$ python3 -q
>>> import numpy as np
>>> from numpy import linalg as LA
>>> np.set_printoptions(precision=2, suppress=True, linewidth=100, legacy="1.25")
>>> rng = np.random.default_rng(8065)
>>> m1 = (rng.random((3, 3)) < 0.3) + np.eye(3)
>>> m1 /= m1.sum(axis=1, keepdims=True)
>>> print(m1)
[[0.5  0.   0.5 ]
 [0.   0.67 0.33]
 [0.   0.5  0.5 ]]
>>> hat = np.triu(np.array([[4, -6, 1], [3, -6, 1], [-9, 8, 5]]), 1) + np.eye(3)
>>> other = hat @ m1 @ LA.inv(hat)
>>> print(hat @ m1 - m1 @ hat)
[[ 0.   -0.5  -2.  ]
 [ 0.    0.5  -0.17]
 [ 0.    0.   -0.5 ]]
>>> print(LA.matrix_rank(other))
3
>>> print(np.round(LA.det(other), 2))
0.08
>>> f, r1 = m1[0], m1[1]
>>> print(f @ f)
0.5
>>> print(round(float(f @ r1), 2))
0.17
>>> pr = (f @ r1) / (f @ f) * f
>>> print(np.outer(f, r1))
[[0.   0.33 0.17]
 [0.   0.   0.  ]
 [0.   0.33 0.17]]
>>> print(LA.matrix_rank(np.outer(f, r1)))
1
>>> print(r1 - pr)
[-0.17  0.67  0.17]
>>> print((r1 - pr) @ f)
0.0
>>> z = rng.permutation(3)
>>> other = m1[:, z] * rng.choice([-1, 1], 3)
>>> print(other)
[[0.   0.5  0.5 ]
 [0.67 0.33 0.  ]
 [0.5  0.5  0.  ]]
>>> left, _, Vt = LA.svd(m1.T @ other)
>>> print(z)
[1 2 0]
>>> print(np.round(LA.lstsq(m1, other)[0], 2) + 0)
[[0. 0. 1.]
 [1. 0. 0.]
 [0. 1. 0.]]
>>> print(np.round(LA.matrix_power(m1, 100), 2) + 0)
[[0.  0.6 0.4]
 [0.  0.6 0.4]
 [0.  0.6 0.4]]
>>> pr = np.eye(3)[0]
>>> for _ in range(4):
...     pr = pr @ m1
...     print(pr.round(2))
... 
[0.5 0.  0.5]
[0.25 0.25 0.5 ]
[0.12 0.42 0.46]
[0.06 0.51 0.43]
>>> M = np.loadtxt("a.csv", delimiter=",")
>>> print(M)
[[ 0.  1. -3.]
 [ 0.  1.  0.]
 [ 2. -2.  2.]
 [ 2.  3. -2.]
 [ 2.  3. -2.]]
>>> vec = np.array([2, 5, -5])
>>> y = M @ vec
>>> print(LA.solve(M.T @ M, M.T @ y))
[ 2.  5. -5.]
>>> y = y + 0.3 * rng.normal(size=5)
>>> print(y)
[ 20.12   5.13 -16.09  29.    29.13]
>>> coef, *_ = LA.lstsq(M, y)
>>> print(coef)
[ 1.98  5.02 -5.02]
>>> other = np.c_[M[:, :1] @ np.array([[-2]]), np.array([1, -3, 2, -2, 0])]
>>> print(other)
[[ 0.  1.]
 [ 0. -3.]
 [-4.  2.]
 [-4. -2.]
 [-4.  0.]]
>>> print(LA.matrix_rank(np.c_[M, other]))
4
>>> print(np.round(LA.lstsq(M, other[:, 0])[0], 2) + 0)
[-2.  0.  0.]
>>> print(np.round(LA.norm(other - M @ LA.lstsq(M, other)[0], axis=0), 2) + 0)
[0.   2.16]
>>> print(LA.matrix_rank(other))
2
>>> E = np.array([[4, 0, 5, 0, 0, 0],
...     [0, 1, 0, -5, 9, -8],
...     [-6, 0, 1, 0, 0, 0],
...     [0, 8, 0, -9, 7, 2],
...     [0, 6, 0, 0, 0, 1],
...     [0, -7, 0, -6, 6, 4]])
>>> f, r1 = E[5], E[3]
>>> print(f @ r1)
48
>>> pr = (f @ r1) / (f @ f) * f
>>> print(round(float(LA.norm(f + r1) ** 2 + LA.norm(f - r1) ** 2), 2))
670.0
>>> blk = np.stack([E, 3 * E, E[::-1]])
>>> print(blk.sum(axis=0))
[[ 16  -7  20  -6   6   4]
 [  0  10   0 -20  36 -31]
 [-24   8   4  -9   7   2]
 [ -6  32   1 -36  28   8]
 [  0  25   0  -5   9  -4]
 [  4 -28   5 -24  24  16]]
>>> print(blk.shape)
(3, 6, 6)
>>> print((blk @ E.T).shape)
(3, 6, 6)
>>> print(LA.norm(blk, axis=(1, 2)))
[24.92 74.76 24.92]
>>> other = LA.inv(E)
>>> print(round(LA.det(E) * LA.det(other), 2))
1.0
>>> print(round(float(LA.slogdet(E)[0]), 2))
1.0
>>> vec = np.array([2, 2, 2, 0, 0, 2])
>>> y = E @ vec
>>> print(y)
[ 18 -14 -10  20  14  -6]
>>> print(np.round(LA.solve(E.T, E[0]), 2) + 0)
[1. 0. 0. 0. 0. 0.]
>>> print(np.round(LA.solve(E, y + E[:, 3]), 2) + 0)
[2. 2. 2. 1. 0. 2.]
>>> print(E.ravel(order="F"))
[ 4  0 -6  0  0  0  0  1  0  8  6 -7  5  0  1  0  0  0  0 -5  0 -9  0 -6  0  9  0  7  0  6  0 -8  0
  2  1  4]
>>> print(E.reshape(-1, 2))
[[ 4  0]
 [ 5  0]
 [ 0  0]
 [ 0  1]
 [ 0 -5]
 [ 9 -8]
 [-6  0]
 [ 1  0]
 [ 0  0]
 [ 0  8]
 [ 0 -9]
 [ 7  2]
 [ 0  6]
 [ 0  0]
 [ 0  1]
 [ 0 -7]
 [ 0 -6]
 [ 6  4]]
>>> print(E.reshape(2, -1))
[[ 4  0  5  0  0  0  0  1  0 -5  9 -8 -6  0  1  0  0  0]
 [ 0  8  0 -9  7  2  0  6  0  0  0  1  0 -7  0 -6  6  4]]
>>> blk = E.reshape(6, 2, -1)
>>> print(np.swapaxes(blk, 1, 2)[3])
[[ 0 -9]
 [ 8  7]
 [ 0  2]]
>>> W0 = np.loadtxt("case15.csv", delimiter=",")
>>> print(W0)
[[  0.5  -1.2   0.4   0.2   0.1  -0.2]
 [ -0.4  -1.2   0.9  -1.2  -0.2   2. ]
 [  1.   -1.2  -0.7   1.3   0.8  -0.7]
 [ -0.1  -0.1   0.6  -0.2  -0.6  -0.2]
 [  0.2  -0.9  -0.5  -0.1   1.3   0.8]
 [ -0.1   0.2   1.5   2.1  -0.6   0.9]
 [  0.3   1.1  -1.4   1.    1.7   1.8]
 [  0.5  -0.3   0.5  -0.5  -2.1   0.2]
 [  0.3  -0.3  -1.7  -1.8   0.1   1. ]
 [  1.3  -0.5   1.3   0.4  -0.6  -1.1]
 [  1.    1.8   0.4  -0.8  -0.1   0.8]
 [ -0.3   1.1  -1.6  -0.9  -0.9   0.6]
 [  1.6   0.5   0.1   1.6  -1.2   0.4]
 [  1.3   0.2   1.2   0.7  -0.2  -1.6]
 [  2.2   1.7  -0.1   0.    0.2  -0.2]
 [ -1.2  -1.2  -0.6   2.1  -1.1  -0.3]
 [ -0.4   0.   -1.5   1.2  -0.8  -3.1]
 [  0.1  -0.5   2.3  -0.5  -0.6  -1.2]
 [  0.7  -1.6   0.    0.3   0.6  -1.3]
 [  0.3  -0.4  -1.    1.7  -0.3   1.4]
 [ -0.1  -1.4  -0.2   0.4   1.    1.6]
 [  0.9  -0.5  -1.4   1.8   0.9  -1. ]
 [  1.2  -1.3   0.3  -0.4  -0.1  -0.7]
 [ -1.   -1.    0.8  -0.4   0.8   1.3]
 [ 18.  -12.  -34.  -14.   -6.  -14. ]
 [ -0.7  -1.6   1.1   0.5  -0.6  -0.2]
 [ -0.8  -0.4   0.6  -0.6   0.3   0.1]
 [  0.7  -0.7   1.3  -1.6  -1.   -0.1]
 [  0.   -0.8   0.    0.1  -0.7  -0.7]
 [ -0.3  -0.8  -1.3  -0.6  -0.8  -0.8]
 [  0.4  -2.3  -1.5   1.3   0.2  -0.3]]
>>> D = LA.norm(W0[:, None] - W0[None], axis=-1)
>>> print(D.shape)
(31, 31)
>>> print(D.mean(axis=1).argmax())
24
